In [1]: import numpy as np

In [2]: np.set_printoptions(precision=2, suppress=True, linewidth=140)

In [3]: J = np.load("out18.npy")

In [4]: print(J)
[[  2   8  10   2   8  10]
 [  0  -2  -4   0  -2  -4]
 [-10  -8  10 -10  -8  10]
 [  0   0   0   0   0   0]
 [  0   0   0   0   0   0]
 [  0   0   0   0   0   0]]

In [5]: np.linalg.cond(J) > 100
Out[5]: np.True_

In [6]: print([round(float(x), 2) for x in np.linalg.svd(J, compute_uv=False)[:3]])
[23.29, 19.01, 0.1]

In [7]: x = np.array([3, -3, 3, 1, 1, 3])

In [8]: J @ (2 * x)
Out[8]: array([104, -40,  72,   0,   0,   0])

In [9]: np.einsum("ij,j->i", J, x)
Out[9]: array([ 52, -20,  36,   0,   0,   0])

In [10]: J @ np.eye(6)[5]
Out[10]: array([10., -4., 10.,  0.,  0.,  0.])

In [11]: print(J @ x)
[ 52 -20  36   0   0   0]

In [12]: (J @ x).argmax()
Out[12]: np.int64(0)

In [13]: np.sign((J @ x).round(6))
Out[13]: array([ 1, -1,  1,  0,  0,  0])

In [14]: Uu, sig, Vh = np.linalg.svd(J)

In [15]: sig
Out[15]: array([23.29, 19.01,  0.1 ,  0.  ,  0.  ,  0.  ])

In [16]: B = Uu[:, :3] @ np.diag(sig[:3]) @ Vh[:3]

In [17]: np.linalg.matrix_rank(B)
Out[17]: np.int64(3)

In [18]: round(np.abs(J - B).max(), 2)
Out[18]: np.float64(0.0)

In [19]: np.linalg.matrix_rank(J, rtol=0.05)
Out[19]: np.int64(2)

In [20]: round(np.linalg.norm(J - B, 2), 2), sig[3]
Out[20]: (np.float64(0.0), np.float64(0.0))

In [21]: print(round(float(np.linalg.norm(J - B) / np.linalg.norm(J)), 2))
0.0

In [22]: M = np.load("layer0.npy")

In [23]: M
Out[23]: 
array([[ 0.31,  0.  ,  0.  ,  0.  ,  0.  , -0.95,  0.  ,  0.  ],
       [ 0.  ,  1.  ,  0.  ,  0.  ,  0.  ,  0.  ,  0.  ,  0.  ],
       [ 0.  ,  0.  ,  1.  ,  0.  ,  0.  ,  0.  ,  0.  ,  0.  ],
       [ 0.  ,  0.  ,  0.  ,  1.  ,  0.  ,  0.  ,  0.  ,  0.  ],
       [ 0.  ,  0.  ,  0.  ,  0.  ,  1.  ,  0.  ,  0.  ,  0.  ],
       [ 0.95,  0.  ,  0.  ,  0.  ,  0.  ,  0.31,  0.  ,  0.  ],
       [ 0.  ,  0.  ,  0.  ,  0.  ,  0.  ,  0.  ,  1.  ,  0.  ],
       [ 0.  ,  0.  ,  0.  ,  0.  ,  0.  ,  0.  ,  0.  ,  1.  ]])

In [24]: np.sort(np.linalg.eigvals(M).real)
Out[24]: array([0.31, 0.31, 1.  , 1.  , 1.  , 1.  , 1.  , 1.  ])

In [25]: print(M @ M)
[[-0.81  0.    0.    0.    0.   -0.59  0.    0.  ]
 [ 0.    1.    0.    0.    0.    0.    0.    0.  ]
 [ 0.    0.    1.    0.    0.    0.    0.    0.  ]
 [ 0.    0.    0.    1.    0.    0.    0.    0.  ]
 [ 0.    0.    0.    0.    1.    0.    0.    0.  ]
 [ 0.59  0.    0.    0.    0.   -0.81  0.    0.  ]
 [ 0.    0.    0.    0.    0.    0.    1.    0.  ]
 [ 0.    0.    0.    0.    0.    0.    0.    1.  ]]

In [26]: (M != 0).astype(int)
Out[26]: 
array([[1, 0, 0, 0, 0, 1, 0, 0],
       [0, 1, 0, 0, 0, 0, 0, 0],
       [0, 0, 1, 0, 0, 0, 0, 0],
       [0, 0, 0, 1, 0, 0, 0, 0],
       [0, 0, 0, 0, 1, 0, 0, 0],
       [1, 0, 0, 0, 0, 1, 0, 0],
       [0, 0, 0, 0, 0, 0, 1, 0],
       [0, 0, 0, 0, 0, 0, 0, 1]])

In [27]: m1 = np.load("w.npy")

In [28]: m1
Out[28]: 
array([[ 1,  2,  0,  0,  1, -1, -3],
       [ 2,  1,  0, -3, -2,  2, -1],
       [-2, -1,  3, -2,  1, -2,  3],
       [ 2,  2, -3, -1, -3, -1, -3],
       [-2, -3,  3,  3, -3, -3,  2],
       [-1, -1,  3, -3,  0,  2,  2],
       [ 1,  0, -3,  1, -2,  1, -2]])

In [29]: rng = np.random.default_rng(53)

In [30]: lab = rng.permutation(7)

In [31]: lab
Out[31]: array([4, 1, 6, 0, 2, 5, 3])

In [32]: B = m1[lab][:, lab]

In [33]: round(float(np.linalg.det(B)), 2), round(float(np.linalg.det(m1[lab])), 2)
Out[33]: (690.0, 690.0)

In [34]: B
Out[34]: 
array([[-3, -3,  2, -2,  3, -3,  3],
       [-2,  1, -1,  2,  0,  2, -3],
       [-2,  0, -2,  1, -3,  1,  1],
       [ 1,  2, -3,  1,  0, -1,  0],
       [ 1, -1,  3, -2,  3, -2, -2],
       [ 0, -1,  2, -1,  3,  2, -3],
       [-3,  2, -3,  2, -3, -1, -1]])

In [35]: np.diag(B)
Out[35]: array([-3,  1, -2,  1,  3,  2, -1])

In [36]: print(np.trace(B))
1

In [37]: np.allclose(B, m1)
Out[37]: False

In [38]: K = np.loadtxt("block14.csv", delimiter=",")

In [39]: print(K)
[[ 1.  2.  3.  0.  2.  3.  1. -2.  2.  1. -2. -1.]
 [ 1.  1.  1.  2.  2.  0. -1. -2.  2. -2. -2. -1.]
 [ 0.  3.  2.  0.  3.  3. -2.  0. -2.  1. -1.  1.]
 [ 2.  3.  0.  2.  2.  1. -1.  1. -1. -2.  0.  1.]
 [ 3.  2.  3.  1.  1.  2. -1.  2.  2. -1.  2.  2.]
 [ 3.  3.  0.  2.  1.  0. -2.  0.  0. -1.  2. -1.]
 [ 0.  0.  0.  0.  0.  0.  1.  1. -3. -3.  3.  3.]
 [ 0.  0.  0.  0.  0.  0. -2.  1.  2.  2.  1.  1.]
 [ 0.  0.  0.  0.  0.  0.  0.  2. -1.  2. -2. -2.]
 [ 0.  0.  0.  0.  0.  0.  2.  3. -3.  2. -3. -2.]
 [ 0.  0.  0.  0.  0.  0.  3.  0. -2.  0.  1. -1.]
 [ 0.  0.  0.  0.  0.  0.  2.  0.  1.  2. -2.  3.]]

In [40]: t = np.radians(90)

In [41]: R = np.eye(12)

In [42]: R[7, 7] = R[9, 9] = np.cos(t)

In [43]: R[7, 9], R[9, 7] = -np.sin(t), np.sin(t)

In [44]: R.round(2) + 0
Out[44]: 
array([[ 1.,  0.,  0.,  0.,  0.,  0.,  0.,  0.,  0.,  0.,  0.,  0.],
       [ 0.,  1.,  0.,  0.,  0.,  0.,  0.,  0.,  0.,  0.,  0.,  0.],
       [ 0.,  0.,  1.,  0.,  0.,  0.,  0.,  0.,  0.,  0.,  0.,  0.],
       [ 0.,  0.,  0.,  1.,  0.,  0.,  0.,  0.,  0.,  0.,  0.,  0.],
       [ 0.,  0.,  0.,  0.,  1.,  0.,  0.,  0.,  0.,  0.,  0.,  0.],
       [ 0.,  0.,  0.,  0.,  0.,  1.,  0.,  0.,  0.,  0.,  0.,  0.],
       [ 0.,  0.,  0.,  0.,  0.,  0.,  1.,  0.,  0.,  0.,  0.,  0.],
       [ 0.,  0.,  0.,  0.,  0.,  0.,  0.,  0.,  0., -1.,  0.,  0.],
       [ 0.,  0.,  0.,  0.,  0.,  0.,  0.,  0.,  1.,  0.,  0.,  0.],
       [ 0.,  0.,  0.,  0.,  0.,  0.,  0.,  1.,  0.,  0.,  0.,  0.],
       [ 0.,  0.,  0.,  0.,  0.,  0.,  0.,  0.,  0.,  0.,  1.,  0.],
       [ 0.,  0.,  0.,  0.,  0.,  0.,  0.,  0.,  0.,  0.,  0.,  1.]])

In [45]: B = K @ R.T

In [46]: B.round(2) + 0
Out[46]: 
array([[ 1.,  2.,  3.,  0.,  2.,  3.,  1., -1.,  2., -2., -2., -1.],
       [ 1.,  1.,  1.,  2.,  2.,  0., -1.,  2.,  2., -2., -2., -1.],
       [ 0.,  3.,  2.,  0.,  3.,  3., -2., -1., -2.,  0., -1.,  1.],
       [ 2.,  3.,  0.,  2.,  2.,  1., -1.,  2., -1.,  1.,  0.,  1.],
       [ 3.,  2.,  3.,  1.,  1.,  2., -1.,  1.,  2.,  2.,  2.,  2.],
       [ 3.,  3.,  0.,  2.,  1.,  0., -2.,  1.,  0.,  0.,  2., -1.],
       [ 0.,  0.,  0.,  0.,  0.,  0.,  1.,  3., -3.,  1.,  3.,  3.],
       [ 0.,  0.,  0.,  0.,  0.,  0., -2., -2.,  2.,  1.,  1.,  1.],
       [ 0.,  0.,  0.,  0.,  0.,  0.,  0., -2., -1.,  2., -2., -2.],
       [ 0.,  0.,  0.,  0.,  0.,  0.,  2., -2., -3.,  3., -3., -2.],
       [ 0.,  0.,  0.,  0.,  0.,  0.,  3.,  0., -2.,  0.,  1., -1.],
       [ 0.,  0.,  0.,  0.,  0.,  0.,  2., -2.,  1.,  0., -2.,  3.]])

In [47]: W0 = np.load("case18.npy")

In [48]: W0
Out[48]: 
array([[0.33, 0.  , 0.33, 0.33, 0.  , 0.  , 0.  , 0.  , 0.  , 0.  ],
       [0.25, 0.25, 0.25, 0.  , 0.  , 0.  , 0.  , 0.  , 0.25, 0.  ],
       [0.  , 0.  , 0.67, 0.  , 0.  , 0.  , 0.33, 0.  , 0.  , 0.  ],
       [0.  , 0.  , 0.  , 0.25, 0.25, 0.25, 0.25, 0.  , 0.  , 0.  ],
       [0.2 , 0.2 , 0.  , 0.  , 0.2 , 0.2 , 0.  , 0.2 , 0.  , 0.  ],
       [0.17, 0.  , 0.17, 0.17, 0.17, 0.17, 0.17, 0.  , 0.  , 0.  ],
       [0.  , 0.  , 0.25, 0.  , 0.25, 0.  , 0.5 , 0.  , 0.  , 0.  ],
       [0.  , 0.  , 0.  , 0.  , 0.5 , 0.  , 0.  , 0.5 , 0.  , 0.  ],
       [0.  , 0.2 , 0.  , 0.  , 0.  , 0.  , 0.2 , 0.2 , 0.2 , 0.2 ],
       [0.33, 0.  , 0.  , 0.  , 0.  , 0.  , 0.  , 0.  , 0.33, 0.33]])

In [49]: B = K + rng.integers(-2, 3, (12, 10)) @ rng.integers(-2, 3, (10, 12))

In [50]: B
Out[50]: 
array([[  1.,  -1.,   9., -10.,   7.,  -7.,   9.,   1.,   5.,   2.,  -7.,  11.],
       [  6., -12.,  -5.,   6.,  -1.,   1., -15., -15.,  -1.,  -9.,  -6.,   0.],
       [  1.,   0.,  -1.,   0.,  -2.,  -3.,   9.,   6.,  -4.,   2.,  -2.,  11.],
       [-10.,   7.,  -2.,  16.,  10.,  19.,   3.,   2.,  -2.,  -4.,   9.,  -4.],
       [  1.,   8.,  -2.,   5.,  -5.,   4.,  -2.,   9.,  -7.,  -7.,  -4.,   0.],
       [  7.,  -1.,  -5.,  -6.,   7., -13., -10.,  -4.,   2.,   4.,  -5.,  10.],
       [ 14.,  -9.,  -6.,  -2.,  -3.,  -2.,  -3.,  -3., -21., -16.,  -2.,   7.],
       [-11.,  10.,  -2.,   2.,   6.,   1.,   0.,   8.,   5.,   6.,  -1.,   3.],
       [  0.,   8.,   3.,  -6.,  -4.,  -7.,   2.,  10.,   9.,  13.,   0.,  -8.],
       [ -2.,   0.,   2.,   6.,  -5.,   0.,   5.,   1., -10.,  -5., -10.,   2.],
       [  2.,   3.,   0., -16.,   4., -10.,   9.,   1.,   2.,  -1.,   1.,   5.],
       [  1.,   1.,  -2.,   2.,   4.,   3.,   8.,   6.,  -8.,   1.,  -1.,   8.]])

In [51]: np.round(np.linalg.svd(B - K, compute_uv=False), 2) + 0
Out[51]: array([45.5 , 44.13, 29.24, 21.1 , 17.39, 14.71, 11.88,  7.85,  3.97,  1.17,  0.  ,  0.  ])

In [52]: np.round(np.trace(W0), 2)
Out[52]: np.float64(3.4)

In [53]: np.sort(np.abs(np.linalg.eigvals(W0)))
Out[53]: array([0.05, 0.09, 0.19, 0.24, 0.32, 0.32, 0.52, 0.54, 0.68, 1.  ])

In [54]: np.allclose(W0, W0.T)
Out[54]: False

In [55]: round(float(np.linalg.det(W0)), 2)
Out[55]: -0.0

In [56]: np.linalg.determinant(W0)
Traceback (most recent call last):
  Cell In[56], line 1
    np.linalg.determinant(W0)
AttributeError: module 'numpy.linalg' has no attribute 'determinant'
